% python3 -q
>>> import numpy as np
>>> np.set_printoptions(precision=3, suppress=True, linewidth=140, floatmode="fixed")
>>> def tidy(a):
...     return np.round(a, 3) + 0
... 
>>> rng = np.random.default_rng(29)
>>> z = rng.integers(0, 2, 4)
>>> A = np.triu((z[:, None] == z) & (rng.random((4, 4)) < 0.8), 1).astype(int)
>>> A += A.T
>>> print(A)
[[0 0 1 1]
 [0 0 0 0]
 [1 0 0 0]
 [1 0 0 0]]
>>> # equal to its transpose
>>> Uu, sigma, Vt = np.linalg.svd(A)
>>> evecs = Vt[:(sigma > 1e-8).sum()]
>>> x = A[3] + -3 * A[1] + rng.integers(2) * np.eye(4)[3]
>>> print(x)
[1.000 0.000 0.000 0.000]
>>> print(tidy(np.diag(evecs.T @ evecs)))
[1.000 0.000 0.500 0.500]
>>> print(tidy(np.linalg.norm(x - evecs.T @ evecs @ x)))
0.0
>>> print(np.allclose(evecs.T @ evecs @ x, x))
True
>>> print(tidy(np.linalg.eigvalsh(A).min()))
-1.414
>>> print(np.linalg.matrix_rank(A, rtol=0.1))
2
>>> print(tidy(np.linalg.norm(A, 2) / np.linalg.norm(A)))
0.707
>>> E = np.array([[0.5, 0.5, 0.0, 0.0, 0.0, 0.0],
...     [0.0, 1.0, 0.0, 0.0, 0.0, 0.0],
...     [0.5, 0.0, 0.5, 0.0, 0.0, 0.0],
...     [0.0, 0.0, 0.0, 1.0, 0.0, 0.0],
...     [0.2, 0.2, 0.0, 0.0, 0.4, 0.2],
...     [0.25, 0.0, 0.25, 0.25, 0.0, 0.25]])
>>> print((E + E.T) / 2)
[[0.500 0.250 0.250 0.000 0.100 0.125]
 [0.250 1.000 0.000 0.000 0.100 0.000]
 [0.250 0.000 0.500 0.000 0.000 0.125]
 [0.000 0.000 0.000 1.000 0.000 0.125]
 [0.100 0.100 0.000 0.000 0.400 0.100]
 [0.125 0.000 0.125 0.125 0.100 0.250]]
>>> print(tidy(np.sort(np.abs(np.linalg.eigvals(E)))))
[0.250 0.400 0.500 0.500 1.000 1.000]
>>> print(tidy(np.linalg.matrix_power(E, 2)))
[[0.250 0.750 0.000 0.000 0.000 0.000]
 [0.000 1.000 0.000 0.000 0.000 0.000]
 [0.500 0.250 0.250 0.000 0.000 0.000]
 [0.000 0.000 0.000 1.000 0.000 0.000]
 [0.230 0.380 0.050 0.050 0.160 0.130]
 [0.312 0.125 0.188 0.312 0.000 0.062]]
>>> M2 = E / np.linalg.norm(E, axis=1, keepdims=True)
>>> gram = M2 @ M2.T
>>> print((gram - 2 * np.eye(6)).round(6).argmax(axis=1))
[1 0 5 5 0 2]
>>> print(tidy(np.linalg.norm(M2, axis=1)))
[1.000 1.000 1.000 1.000 1.000 1.000]
>>> print((np.abs(gram) > 0.9).astype(int))
[[1 0 0 0 0 0]
 [0 1 0 0 0 0]
 [0 0 1 0 0 0]
 [0 0 0 1 0 0]
 [0 0 0 0 1 0]
 [0 0 0 0 0 1]]
>>> print(tidy(gram))
[[1.000 0.707 0.500 0.000 0.535 0.354]
 [0.707 1.000 0.000 0.000 0.378 0.000]
 [0.500 0.000 1.000 0.000 0.267 0.707]
 [0.000 0.000 0.000 1.000 0.000 0.500]
 [0.535 0.378 0.267 0.000 1.000 0.378]
 [0.354 0.000 0.707 0.500 0.378 1.000]]
>>> z = rng.permutation(6)
>>> print(z)
[0 5 3 1 2 4]
>>> M2 = E[z][:, z]
>>> print(np.trace(M2))
3.65
>>> print(np.diag(M2))
[0.500 0.250 1.000 1.000 0.500 0.400]
>>> print(M2)
[[0.500 0.000 0.000 0.500 0.000 0.000]
 [0.250 0.250 0.250 0.000 0.250 0.000]
 [0.000 0.000 1.000 0.000 0.000 0.000]
 [0.000 0.000 0.000 1.000 0.000 0.000]
 [0.500 0.000 0.000 0.000 0.500 0.000]
 [0.200 0.200 0.000 0.200 0.000 0.400]]
>>> print(tidy(np.linalg.det(M2)), tidy(np.linalg.det(E[z])))
0.025 0.025
>>> u, v = E[4], E[0]
>>> print(u @ u)
0.28
>>> print(u @ v)
0.2
>>> pr = (u @ v) / (u @ u) * u
>>> print(tidy(pr))
[0.143 0.143 0.000 0.000 0.286 0.143]
>>> print(tidy(np.linalg.norm(u + v) ** 2 + np.linalg.norm(u - v) ** 2))
1.56
>>> M2 = np.array([[2, 2, 1, 3], [1, 1, 2, 2], [2, 1, 0, 1], [3, 1, 1, 1]])
>>> X = np.tril(M2)
>>> print(X)
[[2 0 0 0]
 [1 1 0 0]
 [2 1 0 0]
 [3 1 1 1]]
>>> # column 3 repeats column 2
>>> print(np.trace(X))
4
>>> print((X + X.T) / 2)
[[2.000 0.500 1.000 1.500]
 [0.500 1.000 0.500 0.500]
 [1.000 0.500 0.000 0.500]
 [1.500 0.500 0.500 1.000]]
>>> print(np.linalg.matrix_power(X, 4))
[[16  0  0  0]
 [15  1  0  0]
 [23  1  0  0]
 [74  7  1  1]]
>>> print(tidy(np.sort(np.abs(np.linalg.eigvals(X)))))
[0.000 1.000 1.000 2.000]
>>> print(tidy(np.linalg.det(X)))
0.0
>>> M2 = np.array([[-1, 5], [0, -3], [-5, -5], [5, 4]])
>>> print(np.einsum("ik,kj->ji", X, M2))
[[-2 -1 -2 -3]
 [10  2  7 11]]
>>> print(np.vstack([X, M2.T]).shape)
(6, 4)
>>> print(M2.T @ X.T)
[[-2 -1 -2 -3]
 [10  2  7 11]]
>>> F = np.load("layer10.npy")
>>> print(F)
[[ 1 -1 -3  3]
 [-3 39 -2 -2]
 [ 4 -4 -3 -3]
 [ 4 -1  2 30]]
>>> proj = np.triu(np.array([[3, -2, 3, -3], [2, -3, 4, -1], [1, -5, -5, 4], [5, -4, 0, 1]]), 1) + np.eye(4)
>>> M2 = proj @ F @ np.linalg.inv(proj)
>>> print(M2)
[[    7.000   -74.000   261.000 -1189.000]
 [    9.000    42.000  -211.000   869.000]
 [   20.000    32.000  -183.000   941.000]
 [    4.000     7.000   -38.000   201.000]]
>>> print(tidy(np.poly(M2)))
[    1.000   -67.000  1022.000  2177.000 13698.000]
>>> print(np.linalg.matrix_rank(M2))
4
>>> w1 = np.array([[0, 0, 1], [1, 1, 0], [0, 3, 0], [1, 0, 0], [2, 3, 2], [0, 3, 2]])
>>> coef = np.array([-1, 2, 1])
>>> act = np.maximum(E @ w1 + coef, 0)
>>> print(np.linalg.matrix_rank(act))
2
>>> print((act > 0).astype(int))
[[0 1 1]
 [0 1 1]
 [0 1 1]
 [0 1 1]
 [0 1 1]
 [0 1 1]]
>>> print((act > 0).mean(axis=0))
[0.000 1.000 1.000]
>>> basis = np.array([[5, 1, 2], [4, 2, 2], [1, 0, 1]])
>>> print(act @ basis)
[[11.500  5.000  6.500]
 [13.000  6.000  7.000]
 [15.500  7.000  8.500]
 [ 9.000  4.000  5.000]
 [18.400  8.000 10.400]
 [15.750  7.000  8.750]]
>>> print(w1 @ basis)
[[ 1  0  1]
 [ 9  3  4]
 [12  6  6]
 [ 5  1  2]
 [24  8 12]
 [14  6  8]]
>>> print(A.sum(axis=0))
[2 0 1 1]
>>> print(np.trace(A @ A @ A) // 6)
0
>>> print(A @ A)
[[2 0 0 0]
 [0 0 0 0]
 [0 0 1 1]
 [0 0 1 1]]
>>> low = np.diag(A.sum(axis=1)) - A
>>> print(low)
[[ 2  0 -1 -1]
 [ 0  0  0  0]
 [-1  0  1  0]
 [-1  0  0  1]]
>>> print(tidy(np.linalg.eigvalsh(low)))
[0.000 0.000 1.000 3.000]
>>> print(low @ np.ones(4))
[0.000 0.000 0.000 0.000]
>>> print(np.linalg.matrix_rank(low, rtol=0.1))
2
>>> print(np.linalg.cond(low) > 100)
True
>>> print(tidy(np.linalg.norm(low, 2) / np.linalg.norm(low)))
0.949
>>> print([round(float(x), 3) for x in np.linalg.svd(low, compute_uv=False)[:3]])
[3.0, 1.0, 0.0]
>>> M2 = F / np.linalg.norm(F, axis=1, keepdims=True)
>>> gram = M2 @ M2.T
>>> print((np.abs(gram) > 0.9).astype(int))
[[1 0 0 0]
 [0 1 0 0]
 [0 0 1 0]
 [0 0 0 1]]
>>> print(tidy(gram))
[[ 1.000 -0.239  0.253  0.656]
 [-0.239  1.000 -0.563 -0.097]
 [ 0.253 -0.563  1.000 -0.354]
 [ 0.656 -0.097 -0.354  1.000]]
>>> print(tidy(gram[2]))
[ 0.253 -0.563  1.000 -0.354]
>>> print(tidy(np.linalg.norm(M2, axis=1)))
[1.000 1.000 1.000 1.000]
>>> W0 = np.loadtxt("run0.csv", delimiter=",")
>>> print(W0)
[[12.000 13.000  7.000  8.000 12.000 12.000]
 [13.000  0.000  9.000  9.000 12.000  9.000]
 [ 7.000  9.000  0.000 10.000  8.000 13.000]
 [ 8.000  9.000 10.000  6.000 12.000  9.000]
 [12.000 12.000  8.000 12.000 16.000  8.000]
 [12.000  9.000 13.000  9.000  8.000  8.000]]
>>> # symmetric
>>> th = np.radians(90)
>>> Rm = np.eye(6)
>>> Rm[4, 4] = Rm[1, 1] = np.cos(th)
>>> Rm[4, 1], Rm[1, 4] = -np.sin(th), np.sin(th)
>>> print(tidy(Rm))
[[ 1.000  0.000  0.000  0.000  0.000  0.000]
 [ 0.000  0.000  0.000  0.000  1.000  0.000]
 [ 0.000  0.000  1.000  0.000  0.000  0.000]
 [ 0.000  0.000  0.000  1.000  0.000  0.000]
 [ 0.000 -1.000  0.000  0.000  0.000  0.000]
 [ 0.000  0.000  0.000  0.000  0.000  1.000]]
>>> M2 = W0 @ Rm.T
>>> print(np.allclose(np.linalg.norm(W0, axis=1), np.linalg.norm(M2, axis=1)))
True
>>> print(tidy(M2))
[[ 12.000  12.000   7.000   8.000 -13.000  12.000]
 [ 13.000  12.000   9.000   9.000   0.000   9.000]
 [  7.000   8.000   0.000  10.000  -9.000  13.000]
 [  8.000  12.000  10.000   6.000  -9.000   9.000]
 [ 12.000  16.000   8.000  12.000 -12.000   8.000]
 [ 12.000   8.000  13.000   9.000  -9.000   8.000]]
>>> print(tidy(np.linalg.svd(W0, compute_uv=False)), tidy(np.linalg.svd(M2, compute_uv=False)))
[58.212 11.755  8.578  5.810  4.196  2.508] [58.212 11.755  8.578  5.810  4.196  2.508]
>>> print(np.abs(M2 - W0).max(axis=0))
[ 0.000 12.000  0.000  0.000 28.000  0.000]
>>> x = np.array([0, 1, 0, 2, 0, -2])
>>> h1 = np.maximum(W0 @ x, 0)
>>> print(np.flatnonzero(h1 > 1e-9))
[0 2 3 4 5]
>>> print(W0 * (h1 > 1e-9)[:, None])
[[12.000 13.000  7.000  8.000 12.000 12.000]
 [ 0.000  0.000  0.000  0.000  0.000  0.000]
 [ 7.000  9.000  0.000 10.000  8.000 13.000]
 [ 8.000  9.000 10.000  6.000 12.000  9.000]
 [12.000 12.000  8.000 12.000 16.000  8.000]
 [12.000  9.000 13.000  9.000  8.000  8.000]]
>>> print([round(float(np.linalg.det(W0[:i, :i])), 2) + 0 for i in range(1, 7)])
[12.0, -169.0, 666.0, 5317.0, 4720.0, -358832.0]
>>> print(np.all(np.linalg.eigvalsh(W0) > 0))
False
>>> ev, evecs = np.linalg.eigh(W0)
>>> x = np.array([0, -3, -1, 1, 1, -2])
>>> print(x @ W0 @ x / (x @ x), tidy(ev[0]), tidy(ev[-1]))
3.875 -11.755 58.212
>>> print((np.sign(evecs[:, -1].round(6)) == np.sign(evecs[0, -1].round(6))).astype(int))
[1 1 1 1 1 1]
>>> print(np.abs(W0).sum(axis=1).max(), tidy(np.abs(ev).max()))
68.0 58.212
>>> K = np.loadtxt("x.csv", delimiter=",")
>>> print(tidy(K))
[[ 0.312  0.134 -0.223 -0.223  0.312]
 [ 0.134  0.057 -0.096 -0.096  0.134]
 [-0.223 -0.096  0.159  0.159 -0.223]
 [-0.223 -0.096  0.159  0.159 -0.223]
 [ 0.312  0.134 -0.223 -0.223  0.312]]
>>> rank = np.linalg.matrix_rank(K)
>>> print(rank)
1
>>> ns = np.linalg.svd(K)[2][rank:].T
>>> print(ns.shape)
(5, 4)
>>> print(np.linalg.matrix_rank(K.T @ K), np.linalg.matrix_rank(K @ K.T))
1 1
>>> print(tidy(ns @ ns.T))
[[ 0.688 -0.134  0.223  0.223 -0.312]
 [-0.134  0.943  0.096  0.096 -0.134]
 [ 0.223  0.096  0.841 -0.159  0.223]
 [ 0.223  0.096 -0.159  0.841  0.223]
 [-0.312 -0.134  0.223  0.223  0.688]]
>>> u, v = K[1], K[3]
>>> print(tidy(u @ u))
0.057
>>> print(tidy(u @ v))
-0.096
>>> pr = (u @ v) / (u @ u) * u
>>> print(tidy(np.linalg.norm(u + v) ** 2 + np.linalg.norm(u - v) ** 2))
0.433
>>> print(tidy(pr))
[-0.223 -0.096  0.159  0.159 -0.223]
>>> print(tidy(np.outer(u, v)))
[[-0.030 -0.013  0.021  0.021 -0.030]
 [-0.013 -0.005  0.009  0.009 -0.013]
 [ 0.021  0.009 -0.015 -0.015  0.021]
 [ 0.021  0.009 -0.015 -0.015  0.021]
 [-0.030 -0.013  0.021  0.021 -0.030]]
